$ python -q
>>> import numpy as np
>>> np.set_printoptions(precision=1, suppress=True, linewidth=140)
>>> def rnd(a):
...     return np.round(a, 1) + 0
... 
>>> E = np.array([[11, -4, 2], [-4, 6, 7], [2, 7, 14]])
>>> rnd(np.linalg.det(2 * E)), rnd(np.linalg.det(E))
(np.float64(200.0), np.float64(25.0))
>>> np.kron(np.eye(2, dtype=int), E)
array([[11, -4,  2,  0,  0,  0],
       [-4,  6,  7,  0,  0,  0],
       [ 2,  7, 14,  0,  0,  0],
       [ 0,  0,  0, 11, -4,  2],
       [ 0,  0,  0, -4,  6,  7],
       [ 0,  0,  0,  2,  7, 14]])
>>> rng = np.random.default_rng(73)
>>> idx = rng.permutation(3)
>>> out = E[:, idx] * rng.choice([-1, 1], 3)
>>> out
array([[ 11,  -2,   4],
       [ -4,  -7,  -6],
       [  2, -14,  -7]])
>>> Uu, _, Vh = np.linalg.svd(E.T @ out)
>>> rnd(Uu @ Vh)
array([[ 1.,  0.,  0.],
       [ 0.,  0., -1.],
       [ 0., -1.,  0.]])
>>> idx
array([0, 2, 1])
>>> A = np.load("w.npy")
>>> A
array([[ 6.,  2., -3.],
       [ 2.,  9., -6.],
       [-3., -6., 14.]])
>>> # equal to its transpose
>>> x0 = np.array([0, 4, 2])
>>> target = A @ x0
>>> coef, lr = np.zeros(3), 1 / np.linalg.norm(A, 2) ** 2
>>> for i in range(50):
...     coef -= lr * A.T @ (A @ coef - target)
...     if i % 10 == 0: print(i, round(np.linalg.norm(A @ coef - target), 1))
... 
0 20.7
10 10.1
20 4.9
30 2.4
40 1.2
>>> rnd(np.linalg.cond(A))
np.float64(3.8)
>>> x0 = np.array([-1, 0, 1])
>>> h = np.maximum(A @ x0, 0)
>>> np.maximum(A @ x0, 0) - np.maximum(-A @ x0, 0)
array([-9., -8., 17.])
>>> A * (h > 1e-9)[:, None]
array([[ 0.,  0., -0.],
       [ 0.,  0., -0.],
       [-3., -6., 14.]])
>>> np.maximum(A @ (3 * x0), 0)
array([ 0.,  0., 51.])
>>> (A + A.T) / 2
array([[ 6.,  2., -3.],
       [ 2.,  9., -6.],
       [-3., -6., 14.]])
>>> np.linalg.determinant(A)
Traceback (most recent call last):
  File "<python-input-27>", line 1, in <module>
    np.linalg.determinant(A)
    ^^^^^^^^^^^^^^^^^^^^^
AttributeError: module 'numpy.linalg' has no attribute 'determinant'
>>> rnd(np.linalg.det(A))
np.float64(475.0)
>>> np.allclose(A @ A.T, A.T @ A)
True
>>> A @ A
array([[  49.,   48.,  -72.],
       [  48.,  121., -144.],
       [ -72., -144.,  241.]])
>>> rnd(np.abs(np.linalg.eigvals(A)).max())
np.float64(19.0)
